$ python -q
>>> import numpy as np
>>> np.set_printoptions(precision=1, suppress=True, linewidth=120, legacy="1.25")
>>> def rnd(a):
...     return np.round(a, 1) + 0
... 
>>> Z = 20 * np.array([[-0.9, -1.5, -0.9, 0.3, -1.8, 0.5],
...     [0.1, -0.1, -0.7, 0.5, -0.1, -0.4],
...     [-1.2, 0.3, 1.4, -0.4, 0.0, 0.8]])
>>> rng = np.random.default_rng(4844)
>>> idx = rng.integers(0, 3, 20)
>>> M = Z[idx] + rng.normal(size=(20, 6))
>>> rnd(M)
array([[-18.9, -29.7, -18. ,   5.1, -34.7,  10.7],
       [-23.4,   5.4,  28.2,  -8.1,  -0.8,  17.4],
       [  1.9,  -1. , -14.6,  10.2,  -2.1,  -8.9],
       [  2.2,  -3.8, -15.1,   8.9,  -1.5,  -7.3],
       [-19.6, -29.8, -17.9,   5.5, -33.5,   9.6],
       [  0.3,  -3.4, -14.4,   9.9,  -0.1,  -9.6],
       [-18.5, -29. , -17.8,   4.9, -35.5,   9.1],
       [  0.8,  -2.4, -12.2,  10.9,  -3.6,  -8.3],
       [-24.1,   4.1,  29.2,  -6.5,   0.7,  16.6],
       [-25.2,   6.1,  27.5,  -9.6,  -0.7,  14.7],
       [-17.2, -30.1, -17.4,   7.8, -35.4,  10.3],
       [  0.9,  -1.2, -14.1,  10.8,  -3.1,  -8.7],
       [-24.5,   4.7,  29.5,  -7.3,  -1. ,  15.3],
       [  1.1,  -1.8, -15. ,   9.6,  -0.1,  -8.8],
       [-17.9, -30.8, -16.2,   7.5, -36.5,   7.6],
       [-23.4,   5.8,  29.2,  -7.5,   0.5,  14.7],
       [  3.3,  -2. , -15.5,  11.7,  -2.1,  -8.1],
       [-19.1, -30.4, -18.9,   6.3, -33.9,   8. ],
       [-19.3, -30.2, -17.5,   5.9, -36.9,  11.8],
       [-17.6, -29.7, -18.1,   4.8, -35. ,  10.7]])
>>> Z = M[[6, 1]].astype(float)
>>> for _ in range(5):
...     idx = np.linalg.norm(M[:, None] - Z, axis=-1).argmin(axis=1)
...     Z = np.array([M[idx == j].mean(axis=0) for j in range(2)])
... 
>>> idx
array([0, 1, 0, 0, 0, 0, 0, 0, 1, 1, 0, 0, 1, 0, 0, 1, 0, 0, 0, 0])
>>> np.abs(Z[1] - Z[0]).argmax()
2
>>> rnd(Z)
array([[ -9.2, -17. , -16.2,   8. , -19.6,   1.2],
       [-24.1,   5.2,  28.7,  -7.8,  -0.2,  15.7]])
>>> rnd(Z[1] - Z[0])
array([-15. ,  22.2,  44.9, -15.7,  19.4,  14.5])
